$ python -q
>>> import numpy as np
>>> import numpy.linalg as la
>>> np.set_printoptions(suppress=True, linewidth=200)
>>> M = np.loadtxt("run5.csv", delimiter=",")
>>> M
array([[ 21., -10.,  12., -12.,  -4.,   3.,  14., -14.,   4.],
       [-10.,  26.,   2.,  22.,  -8.,   5.,   7.,  13.,  -9.],
       [ 12.,   2.,  18.,   4.,  -4.,   3.,  11.,   1.,   1.],
       [-12.,  22.,   4.,  24.,  -3.,   5.,   2.,  15.,  -7.],
       [ -4.,  -8.,  -4.,  -3.,  11.,   3., -16.,   3.,   2.],
       [  3.,   5.,   3.,   5.,   3.,  22.,  -4.,   2.,   4.],
       [ 14.,   7.,  11.,   2., -16.,  -4.,  31., -13.,  -3.],
       [-14.,  13.,   1.,  15.,   3.,   2., -13.,  21.,  -3.],
       [  4.,  -9.,   1.,  -7.,   2.,   4.,  -3.,  -3.,   8.]])
>>> evals, V = la.eigh(M)
>>> np.unique(evals.round(6) + 0, return_counts=True)[1]
array([3, 1, 1, 1, 1, 1, 1])
>>> np.round(la.eigvalsh(M + 4 * np.eye(9)), 3)
array([ 4.   ,  4.   ,  4.   ,  8.056,  9.594, 19.57 , 32.3  , 61.48 , 75.   ])
>>> np.round(V.T @ V, 3) + 0
array([[1., 0., 0., 0., 0., 0., 0., 0., 0.],
       [0., 1., 0., 0., 0., 0., 0., 0., 0.],
       [0., 0., 1., 0., 0., 0., 0., 0., 0.],
       [0., 0., 0., 1., 0., 0., 0., 0., 0.],
       [0., 0., 0., 0., 1., 0., 0., 0., 0.],
       [0., 0., 0., 0., 0., 1., 0., 0., 0.],
       [0., 0., 0., 0., 0., 0., 1., 0., 0.],
       [0., 0., 0., 0., 0., 0., 0., 1., 0.],
       [0., 0., 0., 0., 0., 0., 0., 0., 1.]])
>>> np.round(np.abs(V[:, -1]), 3)
array([0.444, 0.478, 0.084, 0.503, 0.032, 0.095, 0.235, 0.474, 0.158])
>>> round(evals.sum(), 3), np.trace(M)
(np.float64(182.0), np.float64(182.0))
>>> evals.round(3) + 0
array([ 0.   ,  0.   ,  0.   ,  4.056,  5.594, 15.57 , 28.3  , 57.48 , 71.   ])
>>> left, s, Vt = la.svd(M)
>>> np.argmax(s[:-1] / (s[1:] + 1e-6)) + 1
np.int64(6)
>>> Y = left[:, :6] @ np.diag(s[:6]) @ Vt[:6]
>>> la.matrix_rank(Y)
np.int64(6)
>>> np.round(np.abs(M - Y).max(), 3)
np.float64(0.0)
>>> np.round(la.norm(M - Y, 2), 3), round(s[6], 3)
(np.float64(0.0), np.float64(0.0))
>>> np.round(la.norm(M - Y) / la.norm(M), 3)
np.float64(0.0)
>>> left, s, Vt = la.svd(M)
>>> V = Vt[:(s > 1e-8).sum()]
>>> rng = np.random.default_rng(42675)
>>> x = M[7] + 3 * M[0] + rng.integers(2) * np.eye(9)[5]
>>> x
array([ 49., -17.,  37., -21.,  -9.,  12.,  29., -21.,   9.])
>>> round(la.norm(x - V.T @ V @ x), 3)
np.float64(0.337)
>>> np.allclose(V.T @ V @ x, x)
False
>>> rk = la.matrix_rank(M)
>>> rk
np.int64(6)
>>> ns = la.svd(M)[2][rk:].T
>>> np.allclose(M @ ns, 0)
True
>>> ns.shape
(9, 3)
>>> def softmax(z):
...     e = np.exp(z - z.max(axis=-1, keepdims=True))
...     return e / e.sum(axis=-1, keepdims=True)
... 
>>> np.round(softmax(M[3] + -2), 3) + 0
array([0.   , 0.119, 0.   , 0.881, 0.   , 0.   , 0.   , 0.   , 0.   ])
>>> np.round(softmax(M[3]), 3) + 0
array([0.   , 0.119, 0.   , 0.881, 0.   , 0.   , 0.   , 0.   , 0.   ])
>>> scores = M @ M.T / np.sqrt(9)
>>> np.round(softmax(scores)[3] @ M, 3)
array([-10.007,  25.986,   2.007,  22.007,  -7.983,   5.   ,   6.983,  13.007,  -8.993])
>>> softmax(scores).round(6).argmax(axis=1)
array([0, 1, 6, 1, 4, 5, 6, 7, 0])
>>> A = np.load("x.npy")
>>> A
array([[ 2,  1,  2, -3,  2, -1, -3, -2],
       [-2,  2,  1,  2, -3,  2, -1, -3],
       [-3, -2,  2,  1,  2, -3,  2, -1],
       [-1, -3, -2,  2,  1,  2, -3,  2],
       [ 2, -1, -3, -2,  2,  1,  2, -3],
       [-3,  2, -1, -3, -2,  2,  1,  2],
       [ 2, -3,  2, -1, -3, -2,  2,  1],
       [ 1,  2, -3,  2, -1, -3, -2,  2]])
>>> q, Rm = la.qr(A)
>>> np.allclose(Rm.T @ Rm, A.T @ A)
True
>>> np.round(q.T @ q, 3) + 0
array([[1., 0., 0., 0., 0., 0., 0., 0.],
       [0., 1., 0., 0., 0., 0., 0., 0.],
       [0., 0., 1., 0., 0., 0., 0., 0.],
       [0., 0., 0., 1., 0., 0., 0., 0.],
       [0., 0., 0., 0., 1., 0., 0., 0.],
       [0., 0., 0., 0., 0., 1., 0., 0.],
       [0., 0., 0., 0., 0., 0., 1., 0.],
       [0., 0., 0., 0., 0., 0., 0., 1.]])
>>> np.round(q @ Rm, 3)
array([[ 2.,  1.,  2., -3.,  2., -1., -3., -2.],
       [-2.,  2.,  1.,  2., -3.,  2., -1., -3.],
       [-3., -2.,  2.,  1.,  2., -3.,  2., -1.],
       [-1., -3., -2.,  2.,  1.,  2., -3.,  2.],
       [ 2., -1., -3., -2.,  2.,  1.,  2., -3.],
       [-3.,  2., -1., -3., -2.,  2.,  1.,  2.],
       [ 2., -3.,  2., -1., -3., -2.,  2.,  1.],
       [ 1.,  2., -3.,  2., -1., -3., -2.,  2.]])
>>> np.round(np.abs(np.diag(Rm)), 3)
array([6.   , 5.942, 5.889, 5.568, 5.56 , 5.151, 4.799, 4.231])
>>> round(float(np.trace(q @ q.T)), 3)
8.0
>>> np.round(abs(Rm[0, 0]), 3), round(float(la.norm(A[:, 0])), 3)
(np.float64(6.0), 6.0)
>>> A @ np.ones(8)
array([-2., -2., -2., -2., -2., -2., -2., -2.])
>>> np.round(np.fft.fft(A[0]), 3)
array([-2.   +0.j   ,  2.121-5.707j,  5.   -5.j   , -2.121+4.293j,  8.   +0.j   , -2.121-4.293j,  5.   +5.j   ,  2.121+5.707j])
>>> np.round(np.sort(np.abs(np.fft.fft(A[0]))), 3), np.round(np.sort(la.svd(A, compute_uv=False)), 3)
(array([2.   , 4.788, 4.788, 6.089, 6.089, 7.071, 7.071, 8.   ]), array([2.   , 4.788, 4.788, 6.089, 6.089, 7.071, 7.071, 8.   ]))
>>> (A @ A)[0]
array([ -2,  10,  10, -10,  19,   0,   7, -30])
>>> np.allclose(A @ A.T, A.T @ A)
True
